% ipython --no-banner

In [1]: import numpy as np

In [2]: np.set_printoptions(suppress=True, linewidth=120)

In [3]: def rnd(a):
   ...:     return np.round(a, 2) + 0
   ...: 

In [4]: W0 = np.array([[-1.5, -0.5, 0.1, 0.4, 1.1, -1.4],
   ...:     [-0.2, 0.9, -1.4, -0.4, -0.9, 0.1],
   ...:     [-0.1, 0.3, 0.2, 0.0, -0.4, -0.3],
   ...:     [1.6, -0.8, -0.3, -0.7, -0.6, -2.0],
   ...:     [-0.8, 0.0, 1.1, -1.1, 0.3, 0.3],
   ...:     [1.6, 0.8, -0.6, 0.1, -2.8, -2.6],
   ...:     [1.1, 0.2, 0.3, 0.2, -0.7, 1.3]])

In [5]: rng = np.random.default_rng(8530)

In [6]: W0[1] = W0[0] + 0.1 * rng.normal(size=6)

In [7]: print(rnd(W0))
[[-1.5  -0.5   0.1   0.4   1.1  -1.4 ]
 [-1.48 -0.51  0.31  0.23  1.17 -1.38]
 [-0.1   0.3   0.2   0.   -0.4  -0.3 ]
 [ 1.6  -0.8  -0.3  -0.7  -0.6  -2.  ]
 [-0.8   0.    1.1  -1.1   0.3   0.3 ]
 [ 1.6   0.8  -0.6   0.1  -2.8  -2.6 ]
 [ 1.1   0.2   0.3   0.2  -0.7   1.3 ]]

In [8]: x = np.array([0, 0, -2, -1, -3, 3])

In [9]: target = W0 @ x

In [10]: print(rnd(np.linalg.solve(W0.T @ W0, W0.T @ target)))
[ 0.  0. -2. -1. -3.  3.]

In [11]: print(rnd(target))
[-8.1 -8.5 -0.1 -2.9 -1.1  1.7  5.2]

In [12]: print(rnd(np.linalg.lstsq(W0, target)[0]))
[ 0.  0. -2. -1. -3.  3.]

In [13]: target = target + 0.1 * rng.normal(size=7)

In [14]: print(rnd(target))
[-7.98 -8.53  0.03 -3.01 -1.17  1.68  5.16]

In [15]: b, *_ = np.linalg.lstsq(W0, target)

In [16]: print([round(float(np.linalg.norm(np.linalg.solve(W0.T @ W0 + lam * np.eye(6), W0.T @ target))), 2) for lam in (0, 1, 10, 100)])
[4.66, 3.29, 2.04, 0.44]

In [17]: print(b.round())
[ 0.  0. -2. -1. -3.  3.]

In [18]: E = np.maximum(np.array([[2],
    ...:     [4],
    ...:     [3],
    ...:     [3],
    ...:     [5],
    ...:     [4],
    ...:     [1],
    ...:     [4],
    ...:     [4],
    ...:     [3],
    ...:     [5],
    ...:     [4],
    ...:     [2],
    ...:     [4],
    ...:     [2],
    ...:     [0],
    ...:     [3],
    ...:     [3],
    ...:     [3],
    ...:     [1],
    ...:     [5],
    ...:     [0],
    ...:     [4],
    ...:     [0]]) @ np.array([[2, -1, -2]]) + np.array([2, 3, 2]), 0)

In [19]: print(E)
[[ 6  1  0]
 [10  0  0]
 [ 8  0  0]
 [ 8  0  0]
 [12  0  0]
 [10  0  0]
 [ 4  2  0]
 [10  0  0]
 [10  0  0]
 [ 8  0  0]
 [12  0  0]
 [10  0  0]
 [ 6  1  0]
 [10  0  0]
 [ 6  1  0]
 [ 2  3  2]
 [ 8  0  0]
 [ 8  0  0]
 [ 8  0  0]
 [ 4  2  0]
 [12  0  0]
 [ 2  3  2]
 [10  0  0]
 [ 2  3  2]]

In [20]: labels = E[:, 1] > np.median(E[:, 1])

In [21]: f = E[labels].mean(axis=0) - E[~labels].mean(axis=0)

In [22]: print(np.argsort(-np.abs(f).round(6), kind="stable"))
[0 1 2]

In [23]: print((((E - E.mean(axis=0)) @ f > 0) == labels).mean())
1.0

In [24]: x = np.array([2, 1, 2])

In [25]: target = E @ x

In [26]: print(target)
[13 20 16 16 24 20 10 20 20 16 24 20 13 20 13 11 16 16 16 10 24 11 20 11]

In [27]: print(rnd(np.linalg.lstsq(E, target)[0]))
[2. 1. 2.]

In [28]: print(rnd(np.linalg.solve(E.T @ E, E.T @ target)))
[2. 1. 2.]

In [29]: print(rnd(np.linalg.pinv(E) @ E))
[[1. 0. 0.]
 [0. 1. 0.]
 [0. 0. 1.]]

In [30]: target = target + 0.3 * rng.normal(size=24)

In [31]: print(rnd(target))
[12.98 20.37 15.93 15.93 23.68 20.1  10.25 20.34 19.86 15.68 24.57 19.89 13.51 19.62 12.51 10.64 16.15 16.11 15.7
 10.03 23.38 10.94 19.29 10.97]

In [32]: b, *_ = np.linalg.lstsq(E, target)

In [33]: print(b.round())
[2. 1. 2.]

In [34]: print(rnd(b))
[1.99 1.08 1.81]

In [35]: print([round(float(np.linalg.norm(np.linalg.solve(E.T @ E + lam * np.eye(3), E.T @ target))), 2) for lam in (0, 1, 10, 100)])
[2.9, 2.77, 2.49, 2.0]

In [36]: print(rnd(E.T @ (target - E @ b)))
[0. 0. 0.]

In [37]: print(rnd(np.linalg.norm(target - E @ b)))
1.57
